$ python -q
>>> import numpy as np
>>> np.set_printoptions(suppress=True, linewidth=160)
>>> arr, _ = np.linalg.qr(np.array([[0.2, 1.2, -1.0, 0.5, -0.7, 0.9],
...     [-1.0, 1.7, 0.2, -1.4, -0.1, 0.1],
...     [-2.1, -0.8, 0.2, 0.1, 0.6, 0.4],
...     [-0.1, 1.8, 1.5, 0.1, -1.2, 0.5],
...     [1.1, -0.3, -1.0, -0.9, -0.5, 1.6],
...     [0.9, -0.4, -1.7, -0.9, -1.1, 1.1]]))
>>> arr.round(1) + 0
array([[-0.1, -0.4, -0.6, -0.7,  0. , -0.2],
       [ 0.4, -0.6, -0.3,  0.6,  0.3,  0.1],
       [ 0.8,  0.3, -0.2,  0. , -0.4, -0.3],
       [ 0. , -0.6,  0.4,  0. , -0.6, -0.1],
       [-0.4,  0.1, -0.2,  0.4,  0. , -0.8],
       [-0.3,  0.1, -0.5,  0.2, -0.6,  0.5]])
>>> def softmax(z):
...     e = np.exp(z - z.max(axis=-1, keepdims=True))
...     return e / e.sum(axis=-1, keepdims=True)
... 
>>> np.round(softmax(arr[2] + -2), 1)
array([0.3, 0.2, 0.1, 0.1, 0.1, 0.1])
>>> scores = arr @ arr.T / np.sqrt(6)
>>> np.round(softmax(scores + np.triu(np.full(scores.shape, -np.inf), 1)), 1)
array([[1. , 0. , 0. , 0. , 0. , 0. ],
       [0.4, 0.6, 0. , 0. , 0. , 0. ],
       [0.3, 0.3, 0.4, 0. , 0. , 0. ],
       [0.2, 0.2, 0.2, 0.3, 0. , 0. ],
       [0.2, 0.2, 0.2, 0.2, 0.3, 0. ],
       [0.2, 0.2, 0.2, 0.2, 0.2, 0.2]])
>>> np.round(softmax(scores)[2] @ arr, 1)
array([ 0.1, -0.1, -0.2,  0.1, -0.2, -0.2])
>>> u = np.array([-2, 0, 0, 0, 1, -1])
>>> Y = arr + np.outer(u, np.eye(6)[2])
>>> np.linalg.matrix_rank(Y - arr)
np.int64(1)
>>> np.linalg.matrix_rank(np.linalg.inv(Y) - np.linalg.inv(arr), tol=1e-8)
np.int64(1)
>>> W1 = np.array([[1, 3, 1, 0, 3],
...     [5, 4, 1, 5, 2],
...     [5, 0, 3, 5, 4],
...     [2, 0, 0, 1, 4],
...     [1, 3, 0, 3, 1],
...     [1, 3, 4, 0, 0]])
>>> b = np.array([-1, -3, 0, 2, 1])
>>> act = np.maximum(arr @ W1 + b, 0)
>>> act.round(1) + 0
array([[0. , 0. , 0. , 0. , 0. ],
       [0. , 0. , 0. , 0. , 2.3],
       [0. , 0. , 0. , 1.3, 2.5],
       [0. , 0. , 0.2, 0. , 1.1],
       [0. , 0. , 0. , 1.7, 0.7],
       [0. , 0. , 0. , 0. , 0. ]])
>>> np.linalg.matrix_rank(act)
np.int64(3)
>>> (act > 0).astype(int)
array([[0, 0, 0, 0, 0],
       [0, 0, 0, 0, 1],
       [0, 0, 0, 1, 1],
       [0, 0, 1, 0, 1],
       [0, 0, 0, 1, 1],
       [0, 0, 1, 0, 0]])
>>> C = np.array([[0, 1], [0, 0], [0, 0], [2, 3], [3, 1]])
>>> W1 @ C
array([[ 9,  4],
       [16, 22],
       [22, 24],
       [14,  9],
       [ 9, 11],
       [ 0,  1]])
